>>> import numpy as np
>>> np.set_printoptions(precision=2, suppress=True, linewidth=120, sign=" ")
>>> tidy = lambda a: np.round(a, 2) + 0
>>> E = np.loadtxt("test13.csv", delimiter=",")
>>> print(E)
[[-10.   5.  20.  20.   5.  25.  15.  10.  20.  15.   0. -25. -15. -15.]
 [-14.   7.  28.  28.   7.  35.  21.  14.  28.  21.   0. -35. -21. -21.]
 [ -6.   3.  12.  12.   3.  15.   9.   6.  12.   9.   0. -15.  -9.  -9.]
 [-16.   8.  32.  32.   8.  40.  24.  16.  32.  24.   0. -40. -24. -24.]
 [ -4.   2.   8.   8.   2.  10.   6.   4.   8.   6.   0. -10.  -6.  -6.]
 [ -6.   3.  12.  12.   3.  15.   9.   6.  12.   9.   0. -15.  -9.  -9.]
 [ -6.   3.  12.  12.   3.  15.   9.   6.  12.   9.   0. -15.  -9.  -9.]
 [ -6.   3.  12.  12.   3.  15.   9.   6.  12.   9.   0. -15.  -9.  -9.]
 [ -4.   2.   8.   8.   2.  10.   6.   4.   8.   6.   0. -10.  -6.  -6.]
 [ -2.   1.   4.   4.   1.   5.   3.   2.   4.   3.   0.  -5.  -3.  -3.]
 [-10.   5.  20.  20.   5.  25.  15.  10.  20.  15.   0. -25. -15. -15.]]
>>> # column 3 repeats column 2
>>> cov = E.T @ E
>>> print(np.trace(cov), (E ** 2).sum())
29952.0 29952.0
>>> print(np.allclose(cov, cov.T))
True
>>> J = np.loadtxt("block1.csv", delimiter=",")
>>> print(J)
[[ -4.62   0.54   0.72  -4.6    3.52  -7.76  -2.22   4.65  -3.     2.84   0.83   0.28   1.38]
 [ -1.87  -1.27  -1.03  -1.78   1.88  -3.62   1.08   2.71  -0.87  -0.31  -1.42  -1.38   2.98]
 [  5.34  -1.57   2.06  -0.89  -4.41   8.71  -3.44  -2.15  -0.44   2.46   1.86   1.16  -5.03]
 [  2.81  -4.04  -2.67   1.95  -1.04   0.78   1.54   3.17  -4.41  -2.54  -2.3   -1.31   2.96]
 [ -4.97  -0.42  -1.17  -1.27   2.3   -5.09   2.01   5.02  -3.65  -2.    -3.98  -2.07   5.34]
 [  1.59  -1.77  -0.57   2.35  -0.59   3.76  -2.68  -1.01   0.68   1.63  -2.28   0.44   0.54]
 [ -9.39   2.82   2.72  -2.41   3.66 -10.38   4.94   2.31   0.07  -1.36  -0.59  -0.08   5.46]
 [  7.58  -6.77  -0.64   1.96  -1.77   6.23  -2.84   1.85  -5.98   3.77   5.3    2.31  -6.22]
 [ -8.05   1.39  -4.78   0.03   8.15 -13.55   2.87   6.53  -0.54  -2.81  -5.76  -3.43   9.72]
 [  0.43   0.13  -4.23   1.9    0.95  -0.71  -1.18   1.95  -1.96  -2.31  -4.98  -3.8    2.82]
 [ -2.73   0.96   1.1   -0.55   2.04  -2.64  -7.59   1.5   -2.64   5.41   0.82   3.14  -1.49]
 [  1.36   0.06   2.56  -1.96  -1.16   4.37  -7.47  -2.27   1.04   7.28   4.3    3.24  -6.66]
 [ -2.11   0.65  -0.89  -0.81   1.05  -1.3   -0.22  -0.25   1.74  -0.43  -0.64  -0.31   1.3 ]
 [  6.02  -2.64  -1.92  -0.01  -0.21   4.55  -4.4    2.82  -4.25   2.6    2.2   -0.33  -4.99]
 [  5.76  -3.73   2.9    0.96  -4.74   9.01  -7.2   -2.75  -2.27   6.74   4.69   5.44  -7.51]
 [ -2.19   4.45  -0.01   3.81  -1.26   2.94  -4.88  -5.06   4.28   0.53  -6.14  -0.68   1.77]
 [ -3.48   1.95   7.12  -5.5   -1.18   0.09 -13.87  -1.07  -2.72  13.14   7.36   8.08  -9.02]
 [  0.81   2.12  -0.62   2.78   0.6    0.57  -3.06  -3.48   3.66   1.87   0.52   2.3   -1.35]
 [ -2.95   3.26  -1.87   0.83   4.26  -2.69  -3.44   1.88   0.29   0.81  -0.37  -0.71  -0.8 ]
 [  0.89  -0.65  -5.16   0.92   1.71  -4.5    6.65   4.46  -2.14  -7.2   -5.33  -5.29   7.09]
 [  0.16   1.68  -3.96   1.1    3.21  -3.38   2.58   2.58   0.11  -3.63  -0.81  -2.49   1.45]
 [ -4.21   1.98  -4.84   0.48   4.84  -5.98  -1.69   3.35   0.63  -1.33  -5.53  -4.7    4.44]
 [  4.52  -3.9    1.07  -2.91   0.19   2.4   -6.74   2.61  -4.1    8.46   6.19   3.62  -7.36]
 [  4.39  -1.99  -5.     0.71   0.25   1.44   6.7    2.67  -0.22  -6.    -2.53  -6.37   2.04]]
>>> other = np.c_[J[:, :9] @ np.array([[2, 0, -1, -2, 0, 2, -1, 2, 1],
...     [2, 2, 2, -1, 2, 1, 1, -2, 0],
...     [1, -1, 0, 1, -1, 2, 0, 1, -2],
...     [1, -2, -2, 1, 1, -2, -1, 0, -2],
...     [2, -2, -2, -1, 2, -2, -2, 0, 1],
...     [1, 0, 2, 2, 0, -2, 1, 1, 1],
...     [2, -2, 2, -1, 1, 0, 0, -2, 2],
...     [1, -2, -1, 0, 2, 2, -1, -1, -1],
...     [2, 2, -1, 1, -1, 2, 2, -2, 2]]), np.array([5, 5, 2, 1, 1, 9, 9, 3, 6, 3, 3, 1, 7, 1, 0, 4, 9, 6, 3, 7, 5, 6, 1, 1])]
>>> print(tidy(other))
[[-18.55  -8.34 -13.75 -15.    12.88  13.72 -15.69 -11.57 -16.19   5.  ]
 [ -5.82 -11.03  -7.79  -8.87   7.84   3.65  -9.45  -8.98  -0.28   5.  ]
 [ -1.31  15.7   15.25  16.89 -22.21   1.23  12.78  34.5    1.69   2.  ]
 [ -7.05 -25.47  -6.83  -5.65   6.75  -9.62 -17.93  14.38  -4.92   1.  ]
 [-11.97 -23.09  -5.46 -10.22  19.36  -1.84 -16.19 -17.1  -11.18   1.  ]
 [ -1.01   2.25  -6.16  11.84  -7.18 -11.43   1.6   14.92  -1.79   9.  ]
 [ -3.56 -13.94  -0.73 -13.02  17.32  12.5   -5.25 -44.41  -9.02   9.  ]
 [-10.16 -23.26 -10.59   4.02  -7.64 -13.99 -20.35  50.08 -10.09   3.  ]
 [ -4.13 -28.68 -32.88 -28.7   40.36  -1.55 -28.05 -48.4   -5.82   6.  ]
 [ -4.35  -6.67  -9.64  -6.47  12.97 -11.77 -10.68  -0.01  -2.9    3.  ]
 [-20.51   4.74 -17.65   2.68   2.4   -2.28  -9.26  10.04 -26.39   3.  ]
 [ -9.64  25.36   0.03  16.23 -19.77   2.94  11.7   24.66  -7.22   1.  ]
 [ -1.03   6.13  -1.6    0.18   1.02  -0.25   3.9  -10.5    4.33   7.  ]
 [ -5.52  -8.26  -9.13  -1.87   1.7   -5.96 -15.    34.43  -5.9    1.  ]
 [-14.24  12.56   2.98  23.76 -29.31  -6.91   6.25  52.58 -13.88   0.  ]
 [  2.48  32.25   2.89  20.03  -9.08 -12.49  21.91  -4.09  -4.25   4.  ]
 [-37.96  34.58  -3.03  19.14 -24.37  14.83   9.01  30.6  -39.92   9.  ]
 [  7.51  18.5   -8.49   5.68  -4.84  -5.04   8.7   -0.39   2.34   6.  ]
 [  0.99   1.91 -15.14  -4.31  17.77  -6.84  -7.13 -12.56  -7.48   3.  ]
 [  8.64 -27.9   -5.47 -24.87  25.91  -0.81 -19.12 -20.06  11.14   7.  ]
 [ 11.82 -11.4   -9.71 -17.3   22.47  -2.4  -11.74 -18.34   8.51   5.  ]
 [ -3.89  -3.9  -21.79 -12.4   23.34  -6.84 -12.04 -24.43  -2.1    6.  ]
 [-16.89  -3.37 -14.07   0.27  -8.82   4.94 -14.3   39.38 -13.5    1.  ]
 [ 18.08 -20.08   3.54 -15.37  14.49  -3.11  -9.26  -6.43  24.95   1.  ]]
>>> print(tidy(np.linalg.norm(other - J @ np.linalg.lstsq(J, other)[0], axis=0)))
[  0.     0.     0.     0.     0.     0.     0.     0.     0.    13.64]
>>> def softmax(z):
...     e = np.exp(z - z.max(axis=-1, keepdims=True))
...     return e / e.sum(axis=-1, keepdims=True)
... 
>>> print(tidy(softmax(J[11])))
[ 0.    0.    0.01  0.    0.    0.05  0.    0.    0.    0.88  0.04  0.02  0.  ]
>>> att = J @ J.T / np.sqrt(13)
>>> print(softmax(att).round(6).argmax(axis=1))
[  8   8  14  19   8  14   8   7   8   8  16  16   8   7  14  15  16  16   8  19   8   8  16  23]
>>> print(tidy(softmax(att)[11] @ J))
[ -3.48   1.95   7.12  -5.5   -1.18   0.09 -13.87  -1.07  -2.72  13.14   7.36   8.08  -9.02]
>>> x = np.array([2, 1, 2, 2, -1, 1, -1, 0, 1, -2, 2, 2, 1])
>>> print(np.linalg.norm(J @ x) <= np.linalg.norm(J, 2) * np.linalg.norm(x) + 1e-9)
True
>>> print(J @ np.eye(13)[10])
[ 0.83 -1.42  1.86 -2.3  -3.98 -2.28 -0.59  5.3  -5.76 -4.98  0.82  4.3  -0.64  2.2   4.69 -6.14  7.36  0.52 -0.37
 -5.33 -0.81 -5.53  6.19 -2.53]
>>> rng = np.random.default_rng(189)
>>> labels = rng.permutation(13)
>>> other = J[:, labels] * rng.choice([-1, 1], 13)
>>> print(other)
[[ -1.38   4.6   -0.28  -0.72  -7.76   4.62   0.54  -3.    -4.65  -0.83   2.22   3.52  -2.84]
 [ -2.98   1.78   1.38   1.03  -3.62   1.87  -1.27  -0.87  -2.71   1.42  -1.08   1.88   0.31]
 [  5.03   0.89  -1.16  -2.06   8.71  -5.34  -1.57  -0.44   2.15  -1.86   3.44  -4.41  -2.46]
 [ -2.96  -1.95   1.31   2.67   0.78  -2.81  -4.04  -4.41  -3.17   2.3   -1.54  -1.04   2.54]
 [ -5.34   1.27   2.07   1.17  -5.09   4.97  -0.42  -3.65  -5.02   3.98  -2.01   2.3    2.  ]
 [ -0.54  -2.35  -0.44   0.57   3.76  -1.59  -1.77   0.68   1.01   2.28   2.68  -0.59  -1.63]
 [ -5.46   2.41   0.08  -2.72 -10.38   9.39   2.82   0.07  -2.31   0.59  -4.94   3.66   1.36]
 [  6.22  -1.96  -2.31   0.64   6.23  -7.58  -6.77  -5.98  -1.85  -5.3    2.84  -1.77  -3.77]
 [ -9.72  -0.03   3.43   4.78 -13.55   8.05   1.39  -0.54  -6.53   5.76  -2.87   8.15   2.81]
 [ -2.82  -1.9    3.8    4.23  -0.71  -0.43   0.13  -1.96  -1.95   4.98   1.18   0.95   2.31]
 [  1.49   0.55  -3.14  -1.1   -2.64   2.73   0.96  -2.64  -1.5   -0.82   7.59   2.04  -5.41]
 [  6.66   1.96  -3.24  -2.56   4.37  -1.36   0.06   1.04   2.27  -4.3    7.47  -1.16  -7.28]
 [ -1.3    0.81   0.31   0.89  -1.3    2.11   0.65   1.74   0.25   0.64   0.22   1.05   0.43]
 [  4.99   0.01   0.33   1.92   4.55  -6.02  -2.64  -4.25  -2.82  -2.2    4.4   -0.21  -2.6 ]
 [  7.51  -0.96  -5.44  -2.9    9.01  -5.76  -3.73  -2.27   2.75  -4.69   7.2   -4.74  -6.74]
 [ -1.77  -3.81   0.68   0.01   2.94   2.19   4.45   4.28   5.06   6.14   4.88  -1.26  -0.53]
 [  9.02   5.5   -8.08  -7.12   0.09   3.48   1.95  -2.72   1.07  -7.36  13.87  -1.18 -13.14]
 [  1.35  -2.78  -2.3    0.62   0.57  -0.81   2.12   3.66   3.48  -0.52   3.06   0.6   -1.87]
 [  0.8   -0.83   0.71   1.87  -2.69   2.95   3.26   0.29  -1.88   0.37   3.44   4.26  -0.81]
 [ -7.09  -0.92   5.29   5.16  -4.5   -0.89  -0.65  -2.14  -4.46   5.33  -6.65   1.71   7.2 ]
 [ -1.45  -1.1    2.49   3.96  -3.38  -0.16   1.68   0.11  -2.58   0.81  -2.58   3.21   3.63]
 [ -4.44  -0.48   4.7    4.84  -5.98   4.21   1.98   0.63  -3.35   5.53   1.69   4.84   1.33]
 [  7.36   2.91  -3.62  -1.07   2.4   -4.52  -3.9   -4.1   -2.61  -6.19   6.74   0.19  -8.46]
 [ -2.04  -0.71   6.37   5.     1.44  -4.39  -1.99  -0.22  -2.67   2.53  -6.7    0.25   6.  ]]
>>> Uu, _, VT = np.linalg.svd(J.T @ other)
>>> print(labels)
[ 12   3  11   2   5   0   1   8   7  10   6   4   9]
